% python3 -q
>>> import numpy as np
>>> import numpy.linalg as la
>>> np.set_printoptions(precision=3, suppress=True, linewidth=140)
>>> rnd = lambda a: np.round(a, 3) + 0
>>> Q, _ = la.qr(np.array([[-1.5, -0.6, -0.1, -0.1, 0.3, -1.1],
...     [-0.4, 0.0, -0.9, 1.2, -1.2, 1.1],
...     [2.5, -0.8, -0.1, -0.8, -0.1, 1.3],
...     [-0.6, 1.3, -0.1, 0.4, 0.9, -1.0],
...     [-2.0, -0.6, -1.4, -1.1, -0.2, 0.1],
...     [0.6, 2.4, 0.6, 0.3, -0.1, -1.7],
...     [2.6, 0.3, -1.9, -0.7, -0.8, 0.9],
...     [0.2, 0.2, -0.2, 0.3, 0.6, -0.3]]))
>>> arr = Q @ Q.T
>>> print(rnd(arr))
[[ 0.853 -0.111 -0.23  -0.176 -0.016 -0.043  0.064  0.151]
 [-0.111  0.873 -0.253 -0.076 -0.076 -0.102  0.11  -0.024]
 [-0.23  -0.253  0.494 -0.17  -0.142 -0.195  0.213 -0.018]
 [-0.176 -0.076 -0.17   0.711  0.066  0.043 -0.004  0.366]
 [-0.016 -0.076 -0.142  0.066  0.904 -0.108  0.097 -0.187]
 [-0.043 -0.102 -0.195  0.043 -0.108  0.875  0.117 -0.179]
 [ 0.064  0.11   0.213 -0.004  0.097  0.117  0.886  0.128]
 [ 0.151 -0.024 -0.018  0.366 -0.187 -0.179  0.128  0.405]]
>>> print(rnd(arr.mean(axis=0)))
[ 0.062  0.043 -0.038  0.095  0.067  0.051  0.201  0.08 ]
>>> print(rnd(arr.sum(axis=0)))
[ 0.492  0.341 -0.302  0.759  0.538  0.408  1.611  0.642]
>>> print(np.count_nonzero(arr))
64
>>> print(np.unravel_index(np.abs(arr).argmax(), arr.shape))
(np.int64(4), np.int64(4))
>>> print(rnd(la.norm(arr)))
2.449
>>> T = np.stack([arr, -2 * arr, arr[::-1]])
>>> print(rnd(la.norm(T, axis=(1, 2))))
[2.449 4.899 2.449]
>>> print(T.shape)
(3, 8, 8)
>>> mat = np.load("block5.npy")
>>> print(mat)
[[-4  0  0  0  0  0  0  0  0]
 [ 0 -5  0  0  0  0  0  0  0]
 [ 0  0  4  0  0  0  0  0  0]
 [ 0  0  0 -2  0  0  0  0  0]
 [ 0  0  0  0 -4  0  0  0  0]
 [ 0  0  0  0  0 -2  0  0  0]
 [ 0  0  0  0  0  0  3  0  0]
 [ 0  0  0  0  0  0  0  4  0]
 [ 0  0  0  0  0  0  0  0  5]]
>>> ev, V = la.eigh(mat)
>>> vec = np.array([0, 2, 2, 0, 2, 3, 1, 1, 3])
>>> print((np.sign(V[:, -1].round(6)) == np.sign(V[0, -1].round(6))).astype(int))
[1 1 1 1 1 1 1 1 0]
>>> vec = np.array([1, -3, -1, 3, -2, -1, 3, -2, -2])
>>> h1 = np.maximum(mat @ vec, 0)
>>> print(np.flatnonzero(h1 > 1e-9))
[1 4 5 6]
>>> print(np.maximum(mat @ vec, 0) - np.maximum(-mat @ vec, 0))
[ -4  15  -4  -6   8   2   9  -8 -10]
>>> m1 = np.loadtxt("data.csv", delimiter=",")
>>> print(m1)
[[ 4.  4.  4.  4.  4.  4.  4.  4.  4.  4.]
 [ 4.  8.  8.  8.  8.  8.  8.  8.  8.  8.]
 [ 4.  8. 12. 12. 12. 12. 12. 12. 12. 12.]
 [ 4.  8. 12. 16. 16. 16. 16. 16. 16. 16.]
 [ 4.  8. 12. 16. 20. 20. 20. 20. 20. 20.]
 [ 4.  8. 12. 16. 20. 24. 24. 24. 24. 24.]
 [ 4.  8. 12. 16. 20. 24. 28. 28. 28. 28.]
 [ 4.  8. 12. 16. 20. 24. 28. 32. 32. 32.]
 [ 4.  8. 12. 16. 20. 24. 28. 32. 36. 36.]
 [ 4.  8. 12. 16. 20. 24. 28. 32. 36. 40.]]
>>> A2 = m1[0, 0] * m1[1:] - np.outer(m1[1:, 0], m1[0])
>>> print(A2)
[[  0.  16.  16.  16.  16.  16.  16.  16.  16.  16.]
 [  0.  16.  32.  32.  32.  32.  32.  32.  32.  32.]
 [  0.  16.  32.  48.  48.  48.  48.  48.  48.  48.]
 [  0.  16.  32.  48.  64.  64.  64.  64.  64.  64.]
 [  0.  16.  32.  48.  64.  80.  80.  80.  80.  80.]
 [  0.  16.  32.  48.  64.  80.  96.  96.  96.  96.]
 [  0.  16.  32.  48.  64.  80.  96. 112. 112. 112.]
 [  0.  16.  32.  48.  64.  80.  96. 112. 128. 128.]
 [  0.  16.  32.  48.  64.  80.  96. 112. 128. 144.]]
>>> print(np.flatnonzero(~A2.round(6).any(axis=1)))
[]
>>> print(m1[:, 0] / m1[0, 0])
[1. 1. 1. 1. 1. 1. 1. 1. 1. 1.]
>>> ev, V = la.eigh(m1)
>>> print(rnd(la.eigvalsh(m1 @ m1)))
[    1.046     1.199     1.518     2.146     3.463     6.617    16.       56.131   407.865 32064.014]
>>> print((ev > 1e-8).sum(), (ev < -1e-8).sum())
10 0
>>> w1 = np.array([[3, -7, 2, 5],
...     [-6, -1, -1, 5],
...     [7, -6, -9, 6],
...     [6, 5, -4, 7],
...     [-9, 2, 9, -6],
...     [-7, 3, -9, 1],
...     [-4, -3, 3, 0],
...     [3, -9, 6, -6],
...     [0, -8, 2, 0],
...     [-7, -1, 3, 9]])
>>> coef = np.array([8, 3, 8, 6])
>>> act = np.maximum(m1 @ w1 + coef, 0)
>>> print(la.matrix_rank(act))
2
>>> basis = np.array([[2, 4], [2, -2], [2, 1], [-3, 4]])
>>> print((act @ basis).round(6).argmax(axis=1))
[1 1 1 1 1 1 1 1 1 1]
>>> feats = np.minimum.outer(np.arange(1, 10), np.arange(1, 10)) * -2
>>> print(feats)
[[ -2  -2  -2  -2  -2  -2  -2  -2  -2]
 [ -2  -4  -4  -4  -4  -4  -4  -4  -4]
 [ -2  -4  -6  -6  -6  -6  -6  -6  -6]
 [ -2  -4  -6  -8  -8  -8  -8  -8  -8]
 [ -2  -4  -6  -8 -10 -10 -10 -10 -10]
 [ -2  -4  -6  -8 -10 -12 -12 -12 -12]
 [ -2  -4  -6  -8 -10 -12 -14 -14 -14]
 [ -2  -4  -6  -8 -10 -12 -14 -16 -16]
 [ -2  -4  -6  -8 -10 -12 -14 -16 -18]]
>>> # symmetric, so the eigenvalues are real
>>> print(rnd(la.norm(feats[3], 1)), rnd(la.norm(feats[3], np.inf)))
60.0 8.0
>>> print(la.norm(feats, axis=1).argmax())
8
>>> f = np.array([-1, 1, 1, -2, 3, -2, 2, 0, -2])
>>> A2 = feats + np.outer(f, np.eye(9)[1])
>>> print(rnd(la.det(A2) / la.det(feats)), rnd(1 + la.solve(feats, f)[1]))
0.0 0.0
>>> print(la.matrix_rank(A2 - feats))
1
>>> A = np.load("layer1.npy")
>>> print(rnd(A))
[[ 1.     0.     0.     0.     0.     0.     0.     0.     0.     0.   ]
 [ 0.     1.     0.     0.     0.     0.     0.     0.     0.     0.   ]
 [ 0.     0.     1.     0.     0.     0.     0.     0.     0.     0.   ]
 [ 0.     0.     0.     1.     0.     0.     0.     0.     0.     0.   ]
 [ 0.     0.     0.     0.     0.985 -0.174  0.     0.     0.     0.   ]
 [ 0.     0.     0.     0.     0.174  0.985  0.     0.     0.     0.   ]
 [ 0.     0.     0.     0.     0.     0.     1.     0.     0.     0.   ]
 [ 0.     0.     0.     0.     0.     0.     0.     1.     0.     0.   ]
 [ 0.     0.     0.     0.     0.     0.     0.     0.     1.     0.   ]
 [ 0.     0.     0.     0.     0.     0.     0.     0.     0.     1.   ]]
>>> vec = np.array([7, 8, -5, 6, 5, -5, -8, 6, -6, 6])
>>> print(rnd(la.norm(vec)), rnd(la.norm(A @ vec)))
19.9 19.9
>>> print(rnd(np.sort(np.abs(np.degrees(np.angle(la.eigvals(A)))))))
[ 0.  0.  0.  0.  0.  0.  0.  0. 10. 10.]
>>> print(rnd(la.inv(A)))
[[ 1.     0.     0.     0.     0.     0.     0.     0.     0.     0.   ]
 [ 0.     1.     0.     0.     0.     0.     0.     0.     0.     0.   ]
 [ 0.     0.     1.     0.     0.     0.     0.     0.     0.     0.   ]
 [ 0.     0.     0.     1.     0.     0.     0.     0.     0.     0.   ]
 [ 0.     0.     0.     0.     0.985  0.174  0.     0.     0.     0.   ]
 [ 0.     0.     0.     0.    -0.174  0.985  0.     0.     0.     0.   ]
 [ 0.     0.     0.     0.     0.     0.     1.     0.     0.     0.   ]
 [ 0.     0.     0.     0.     0.     0.     0.     1.     0.     0.   ]
 [ 0.     0.     0.     0.     0.     0.     0.     0.     1.     0.   ]
 [ 0.     0.     0.     0.     0.     0.     0.     0.     0.     1.   ]]
>>> print(rnd(A.T @ (A @ vec)))
[ 7.  8. -5.  6.  5. -5. -8.  6. -6.  6.]
>>> print(10 - la.matrix_rank(A - np.eye(10), tol=1e-8))
8
>>> print([p for p in range(1, 25) if np.allclose(la.matrix_power(A, p), np.eye(10))])
[]
>>> print(rnd(np.abs(la.eigvals(A))))
[1. 1. 1. 1. 1. 1. 1. 1. 1. 1.]
>>> vec = np.array([-1, -2, -1, 3, -3, 2, 0, 2, -1, 3])
>>> rhs = A @ vec
>>> print(rnd(rhs))
[-1.    -2.    -1.     3.    -3.302  1.449  0.     2.    -1.     3.   ]
>>> print(rnd(la.solve(A, rhs + A[:, 3])))
[-1. -2. -1.  4. -3.  2.  0.  2. -1.  3.]
>>> print(rnd(la.solve(A.T, A[7])))
[0. 0. 0. 0. 0. 0. 0. 1. 0. 0.]
>>> print(rnd(la.matrix_power(A, 3)))
[[ 1.     0.     0.     0.     0.     0.     0.     0.     0.     0.   ]
 [ 0.     1.     0.     0.     0.     0.     0.     0.     0.     0.   ]
 [ 0.     0.     1.     0.     0.     0.     0.     0.     0.     0.   ]
 [ 0.     0.     0.     1.     0.     0.     0.     0.     0.     0.   ]
 [ 0.     0.     0.     0.     0.866 -0.5    0.     0.     0.     0.   ]
 [ 0.     0.     0.     0.     0.5    0.866  0.     0.     0.     0.   ]
 [ 0.     0.     0.     0.     0.     0.     1.     0.     0.     0.   ]
 [ 0.     0.     0.     0.     0.     0.     0.     1.     0.     0.   ]
 [ 0.     0.     0.     0.     0.     0.     0.     0.     1.     0.   ]
 [ 0.     0.     0.     0.     0.     0.     0.     0.     0.     1.   ]]
>>> print(rnd(np.sort(np.abs(la.eigvals(A)))))
[1. 1. 1. 1. 1. 1. 1. 1. 1. 1.]
>>> print(np.allclose(A @ A.T, A.T @ A))
True
>>> print(rnd(np.trace(A)))
9.97
>>> print(rnd(la.det(A)))
1.0
>>> print(rnd((A + A.T) / 2))
[[1.    0.    0.    0.    0.    0.    0.    0.    0.    0.   ]
 [0.    1.    0.    0.    0.    0.    0.    0.    0.    0.   ]
 [0.    0.    1.    0.    0.    0.    0.    0.    0.    0.   ]
 [0.    0.    0.    1.    0.    0.    0.    0.    0.    0.   ]
 [0.    0.    0.    0.    0.985 0.    0.    0.    0.    0.   ]
 [0.    0.    0.    0.    0.    0.985 0.    0.    0.    0.   ]
 [0.    0.    0.    0.    0.    0.    1.    0.    0.    0.   ]
 [0.    0.    0.    0.    0.    0.    0.    1.    0.    0.   ]
 [0.    0.    0.    0.    0.    0.    0.    0.    1.    0.   ]
 [0.    0.    0.    0.    0.    0.    0.    0.    0.    1.   ]]
>>> print(np.allclose(A, A.T))
False
>>> la.determinant(A)
Traceback (most recent call last):
  File "<python-input-70>", line 1, in <module>
    la.determinant(A)
    ^^^^^^^^^^^^^^
AttributeError: module 'numpy.linalg' has no attribute 'determinant'
>>> f = np.array([-1, 0, 2, -1, 1, 2, 1, 0, 1, 1])
>>> A2 = A + np.outer(f, np.eye(10)[0])
>>> print(rnd(A2))
[[ 0.     0.     0.     0.     0.     0.     0.     0.     0.     0.   ]
 [ 0.     1.     0.     0.     0.     0.     0.     0.     0.     0.   ]
 [ 2.     0.     1.     0.     0.     0.     0.     0.     0.     0.   ]
 [-1.     0.     0.     1.     0.     0.     0.     0.     0.     0.   ]
 [ 1.     0.     0.     0.     0.985 -0.174  0.     0.     0.     0.   ]
 [ 2.     0.     0.     0.     0.174  0.985  0.     0.     0.     0.   ]
 [ 1.     0.     0.     0.     0.     0.     1.     0.     0.     0.   ]
 [ 0.     0.     0.     0.     0.     0.     0.     1.     0.     0.   ]
 [ 1.     0.     0.     0.     0.     0.     0.     0.     1.     0.   ]
 [ 1.     0.     0.     0.     0.     0.     0.     0.     0.     1.   ]]
>>> print(rnd(la.det(A2) / la.det(A)), rnd(1 + la.solve(A, f)[0]))
0.0 0.0
